% python3 -q
>>> import numpy as np
>>> np.set_printoptions(suppress=True, linewidth=140)
>>> rnd = lambda a: np.round(a, 1) + 0
>>> J = np.loadtxt("sample13.csv", delimiter=",")
>>> J
array([[ 3.,  3.,  3.,  3.,  3.],
       [ 3.,  6.,  6.,  6.,  6.],
       [ 3.,  6.,  9.,  9.,  9.],
       [ 3.,  6.,  9., 12., 12.],
       [ 3.,  6.,  9., 12., 15.]])
>>> vals, V = np.linalg.eig(J)
>>> rnd(J @ V[:, 0] - vals[0] * V[:, 0])
array([0., 0., 0., 0., 0.])
>>> rnd(np.sort(np.linalg.eigvals(np.linalg.inv(J))))
array([0. , 0.2, 0.6, 0.9, 1.2])
>>> w1 = np.array([[2, 2, -1, 2, -1],
...     [-2, -2, 1, 1, -2],
...     [1, 2, 2, -2, -1],
...     [1, 2, -1, -2, 1],
...     [1, -1, 1, -2, -2]])
>>> c = np.array([2, 0, -1, 1, 1])
>>> act = np.maximum(J @ w1 + c, 0)
>>> print((act > 0).mean(axis=0))
[1. 1. 1. 0. 0.]
>>> np.linalg.matrix_rank(act)
np.int64(3)
>>> act
array([[11.,  9.,  5.,  0.,  0.],
       [14., 12., 14.,  0.,  0.],
       [23., 21., 20.,  0.,  0.],
       [29., 24., 20.,  0.,  0.],
       [32., 21., 23.,  0.,  0.]])
>>> cent = np.array([[-5, 4, -1], [-4, -3, -3], [6, 7, 5], [-7, 4, 9], [3, -6, -7]])
>>> w1 @ cent
array([[-41,   9,  12],
       [ 11,  21,  36],
       [ 10,  10,  -8],
       [ -2, -23, -37],
       [ 13,  18,   3]])
>>> act @ cent
array([[ -61.,   52.,  -13.],
       [ -34.,  118.,   20.],
       [ -79.,  169.,   14.],
       [-121.,  184.,   -1.],
       [-106.,  226.,   20.]])
>>> (act @ cent).round(6).argmax(axis=1)
array([1, 1, 1, 1, 1])
>>> A = np.array([[0, -2, -3, -1, -2, -2, -2, -3, -1, 0],
...     [0, 0, 0, -2, 0, 0, 1, 2, 2, -2],
...     [2, 3, 3, 3, 1, 1, 3, 0, -1, 1],
...     [3, 3, 1, 0, -2, -2, -2, -1, 3, -2],
...     [-2, -3, 1, -2, 0, -2, -1, 3, 0, -1],
...     [-3, 2, 1, -3, 0, 2, 2, 2, 3, -1],
...     [-2, 2, 1, -2, -1, 0, -1, 1, -2, 1],
...     [2, 0, 0, -1, 0, -1, -1, 2, 3, 3],
...     [2, -3, -2, -3, -3, -2, 0, -3, 0, 1],
...     [-2, -3, -3, 1, -3, -1, 1, -3, 2, 3],
...     [-2, 2, -2, 3, 3, 3, -1, 2, -3, 3]])
>>> A
array([[ 0, -2, -3, -1, -2, -2, -2, -3, -1,  0],
       [ 0,  0,  0, -2,  0,  0,  1,  2,  2, -2],
       [ 2,  3,  3,  3,  1,  1,  3,  0, -1,  1],
       [ 3,  3,  1,  0, -2, -2, -2, -1,  3, -2],
       [-2, -3,  1, -2,  0, -2, -1,  3,  0, -1],
       [-3,  2,  1, -3,  0,  2,  2,  2,  3, -1],
       [-2,  2,  1, -2, -1,  0, -1,  1, -2,  1],
       [ 2,  0,  0, -1,  0, -1, -1,  2,  3,  3],
       [ 2, -3, -2, -3, -3, -2,  0, -3,  0,  1],
       [-2, -3, -3,  1, -3, -1,  1, -3,  2,  3],
       [-2,  2, -2,  3,  3,  3, -1,  2, -3,  3]])
>>> vec = np.array([0, 3, 5, 0, 0, 1, 0, 5, 2, 3])
>>> target = A @ vec
>>> c, lr = np.zeros(10), 1 / np.linalg.norm(A, 2) ** 2
>>> for i in range(200):
...     c -= lr * A.T @ (A @ c - target)
...     if i % 50 == 0: print(i, round(np.linalg.norm(A @ c - target), 1))
... 
0 26.4
50 0.8
100 0.6
150 0.6
>>> rnd(np.linalg.cond(A))
np.float64(27.1)
